% ipython --no-banner

In [1]: import numpy as np

In [2]: np.set_printoptions(suppress=True, linewidth=120)

In [3]: def rd(a):
   ...:     return np.round(a, 3) + 0
   ...: 

In [4]: M = np.load("run4.npy")

In [5]: M
Out[5]: 
array([[2, 0, 0, 0, 0, 0, 0],
       [0, 0, 0, 0, 0, 0, 0],
       [0, 0, 1, 0, 0, 0, 0],
       [0, 0, 0, 2, 0, 0, 0],
       [0, 0, 0, 0, 3, 0, 0],
       [0, 0, 0, 0, 0, 0, 0],
       [0, 0, 0, 0, 0, 0, 1]])

In [6]: # row 5 repeats row 1

In [7]: x = np.array([5, 3, -1, -6, -8, -1, -7])

In [8]: h = np.maximum(M @ x, 0)

In [9]: h
Out[9]: array([10,  0,  0,  0,  0,  0,  0])

In [10]: np.maximum(M @ (3 * x), 0)
Out[10]: array([30,  0,  0,  0,  0,  0,  0])

In [11]: np.maximum(M @ x, 0) - np.maximum(-M @ x, 0)
Out[11]: array([ 10,   0,  -1, -12, -24,   0,  -7])

In [12]: left, sv, Vh = np.linalg.svd(M)

In [13]: evecs = Vh[:(sv > 1e-8).sum()]

In [14]: rng = np.random.default_rng(35650)

In [15]: x = M[3] + 3 * M[1] + rng.integers(2) * np.eye(7)[4]

In [16]: x
Out[16]: array([0., 0., 0., 2., 0., 0., 0.])

In [17]: evecs.T @ evecs
Out[17]: 
array([[1., 0., 0., 0., 0., 0., 0.],
       [0., 0., 0., 0., 0., 0., 0.],
       [0., 0., 1., 0., 0., 0., 0.],
       [0., 0., 0., 1., 0., 0., 0.],
       [0., 0., 0., 0., 1., 0., 0.],
       [0., 0., 0., 0., 0., 0., 0.],
       [0., 0., 0., 0., 0., 0., 1.]])

In [18]: np.linalg.matrix_rank(np.vstack([M, x]))
Out[18]: np.int64(5)

In [19]: r = np.linalg.matrix_rank(M)

In [20]: r
Out[20]: np.int64(5)

In [21]: ns = np.linalg.svd(M)[2][r:].T

In [22]: np.linalg.matrix_rank(M.T @ M), np.linalg.matrix_rank(M @ M.T)
Out[22]: (np.int64(5), np.int64(5))

In [23]: [int(np.linalg.matrix_rank(M[:i])) for i in range(1, len(M) + 1)]
Out[23]: [1, 1, 2, 3, 4, 4, 5]

In [24]: ns @ ns.T
Out[24]: 
array([[0., 0., 0., 0., 0., 0., 0.],
       [0., 1., 0., 0., 0., 0., 0.],
       [0., 0., 0., 0., 0., 0., 0.],
       [0., 0., 0., 0., 0., 0., 0.],
       [0., 0., 0., 0., 0., 0., 0.],
       [0., 0., 0., 0., 0., 1., 0.],
       [0., 0., 0., 0., 0., 0., 0.]])

In [25]: print([int(np.linalg.matrix_rank(np.delete(M, i, axis=0))) for i in range(7)])
[4, 5, 4, 4, 4, 5, 4]

In [26]: vals, evecs = np.linalg.eigh(M)

In [27]: evecs.T @ M @ evecs
Out[27]: 
array([[0., 0., 0., 0., 0., 0., 0.],
       [0., 0., 0., 0., 0., 0., 0.],
       [0., 0., 1., 0., 0., 0., 0.],
       [0., 0., 0., 1., 0., 0., 0.],
       [0., 0., 0., 0., 2., 0., 0.],
       [0., 0., 0., 0., 0., 2., 0.],
       [0., 0., 0., 0., 0., 0., 3.]])

In [28]: evecs @ np.diag(vals) @ evecs.T
Out[28]: 
array([[2., 0., 0., 0., 0., 0., 0.],
       [0., 0., 0., 0., 0., 0., 0.],
       [0., 0., 1., 0., 0., 0., 0.],
       [0., 0., 0., 2., 0., 0., 0.],
       [0., 0., 0., 0., 3., 0., 0.],
       [0., 0., 0., 0., 0., 0., 0.],
       [0., 0., 0., 0., 0., 0., 1.]])

In [29]: rd(np.linalg.eigvalsh(M @ M))
Out[29]: array([0., 0., 1., 1., 4., 4., 9.])

In [30]: print(rd(np.linalg.eigvalsh(M + -1 * np.eye(7))))
[-1. -1.  0.  0.  1.  1.  2.]

In [31]: vals
Out[31]: array([0., 0., 1., 1., 2., 2., 3.])

In [32]: X = np.load("layer6.npy")

In [33]: X
Out[33]: 
array([[ 0,  0,  0,  0],
       [27,  0,  9,  9],
       [21,  0,  7,  7],
       [ 3,  0,  1,  1]])

In [34]: # columns 2 and 3 are equal

In [35]: left, sv, Vh = np.linalg.svd(X)

In [36]: evecs = Vh[:(sv > 1e-8).sum()]

In [37]: x = X[0] + 5 * X[3] + rng.integers(2) * np.eye(4)[3]

In [38]: x
Out[38]: array([15.,  0.,  5.,  5.])

In [39]: print(np.linalg.matrix_rank(np.vstack([X, x])))
1

In [40]: np.allclose(evecs.T @ evecs @ x, x)
Out[40]: True

In [41]: left, sv, Vh = np.linalg.svd(X)

In [42]: print(rd(sv))
[37.961  0.     0.     0.   ]

In [43]: Y = left[:, :1] @ np.diag(sv[:1]) @ Vh[:1]

In [44]: rd(Y)
Out[44]: 
array([[ 0.,  0.,  0.,  0.],
       [27.,  0.,  9.,  9.],
       [21.,  0.,  7.,  7.],
       [ 3.,  0.,  1.,  1.]])

In [45]: np.linalg.matrix_rank(X, rtol=0.05)
Out[45]: np.int64(1)

In [46]: np.linalg.matrix_rank(Y)
Out[46]: np.int64(1)

In [47]: E = np.load("case15.npy")

In [48]: print(E)
[[-8 -6  0  0  0  0]
 [ 8  9  0  0  0  0]
 [-5  2  0  0  0  0]
 [ 0  0 -8 -6  0  0]
 [ 0  0  8  9  0  0]
 [ 0  0 -5  2  0  0]
 [ 0  0  0  0 -8 -6]
 [ 0  0  0  0  8  9]
 [ 0  0  0  0 -5  2]]

In [49]: x = np.array([-2, 3, 0, 2, 0, 1])

In [50]: target = E @ x

In [51]: target
Out[51]: array([ -2,  11,  16, -12,  18,   4,  -6,   9,   2])

In [52]: rd(np.linalg.pinv(E) @ E)
Out[52]: 
array([[1., 0., 0., 0., 0., 0.],
       [0., 1., 0., 0., 0., 0.],
       [0., 0., 1., 0., 0., 0.],
       [0., 0., 0., 1., 0., 0.],
       [0., 0., 0., 0., 1., 0.],
       [0., 0., 0., 0., 0., 1.]])

In [53]: target = target + 0.1 * rng.normal(size=9)

In [54]: rd(target)
Out[54]: array([ -2.154,  10.905,  16.094, -11.934,  18.151,   4.035,  -6.071,   9.152,   1.947])

In [55]: coef, *_ = np.linalg.lstsq(E, target)

In [56]: coef.round()
Out[56]: array([-2.,  3., -0.,  2.,  0.,  1.])

In [57]: left, sv, Vh = np.linalg.svd(E, full_matrices=False)

In [58]: (sv > 1e-8).sum()
Out[58]: np.int64(6)

In [59]: rd(Vh @ Vh.T)
Out[59]: 
array([[1., 0., 0., 0., 0., 0.],
       [0., 1., 0., 0., 0., 0.],
       [0., 0., 1., 0., 0., 0.],
       [0., 0., 0., 1., 0., 0.],
       [0., 0., 0., 0., 1., 0.],
       [0., 0., 0., 0., 0., 1.]])

In [60]: rd(left.T @ left)
Out[60]: 
array([[1., 0., 0., 0., 0., 0.],
       [0., 1., 0., 0., 0., 0.],
       [0., 0., 1., 0., 0., 0.],
       [0., 0., 0., 1., 0., 0.],
       [0., 0., 0., 0., 1., 0.],
       [0., 0., 0., 0., 0., 1.]])

In [61]: rd(sv)
Out[61]: array([15.753, 15.753, 15.753,  5.084,  5.084,  5.084])

In [62]: np.allclose(left * sv @ Vh, E)
Out[62]: True

In [63]: rd(sv / sv[0])
Out[63]: array([1.   , 1.   , 1.   , 0.323, 0.323, 0.323])

In [64]: left.shape, sv.shape, Vh.shape
Out[64]: ((9, 6), (6,), (6, 6))

In [65]: th = np.deg2rad(96)

In [66]: K = np.eye(8)

In [67]: K[np.ix_([4, 1], [4, 1])] = [[np.cos(th), -np.sin(th)], [np.sin(th), np.cos(th)]]

In [68]: rd(K)
Out[68]: 
array([[ 1.   ,  0.   ,  0.   ,  0.   ,  0.   ,  0.   ,  0.   ,  0.   ],
       [ 0.   , -0.105,  0.   ,  0.   ,  0.995,  0.   ,  0.   ,  0.   ],
       [ 0.   ,  0.   ,  1.   ,  0.   ,  0.   ,  0.   ,  0.   ,  0.   ],
       [ 0.   ,  0.   ,  0.   ,  1.   ,  0.   ,  0.   ,  0.   ,  0.   ],
       [ 0.   , -0.995,  0.   ,  0.   , -0.105,  0.   ,  0.   ,  0.   ],
       [ 0.   ,  0.   ,  0.   ,  0.   ,  0.   ,  1.   ,  0.   ,  0.   ],
       [ 0.   ,  0.   ,  0.   ,  0.   ,  0.   ,  0.   ,  1.   ,  0.   ],
       [ 0.   ,  0.   ,  0.   ,  0.   ,  0.   ,  0.   ,  0.   ,  1.   ]])

In [69]: rd(np.linalg.pinv(K))
Out[69]: 
array([[ 1.   ,  0.   ,  0.   ,  0.   ,  0.   ,  0.   ,  0.   ,  0.   ],
       [ 0.   , -0.105,  0.   ,  0.   , -0.995,  0.   ,  0.   ,  0.   ],
       [ 0.   ,  0.   ,  1.   ,  0.   ,  0.   ,  0.   ,  0.   ,  0.   ],
       [ 0.   ,  0.   ,  0.   ,  1.   ,  0.   ,  0.   ,  0.   ,  0.   ],
       [ 0.   ,  0.995,  0.   ,  0.   , -0.105,  0.   ,  0.   ,  0.   ],
       [ 0.   ,  0.   ,  0.   ,  0.   ,  0.   ,  1.   ,  0.   ,  0.   ],
       [ 0.   ,  0.   ,  0.   ,  0.   ,  0.   ,  0.   ,  1.   ,  0.   ],
       [ 0.   ,  0.   ,  0.   ,  0.   ,  0.   ,  0.   ,  0.   ,  1.   ]])

In [70]: print(rd(np.linalg.norm(K, axis=0)))
[1. 1. 1. 1. 1. 1. 1. 1.]

In [71]: print(K[:, 4] @ K[:, 5])
0.0
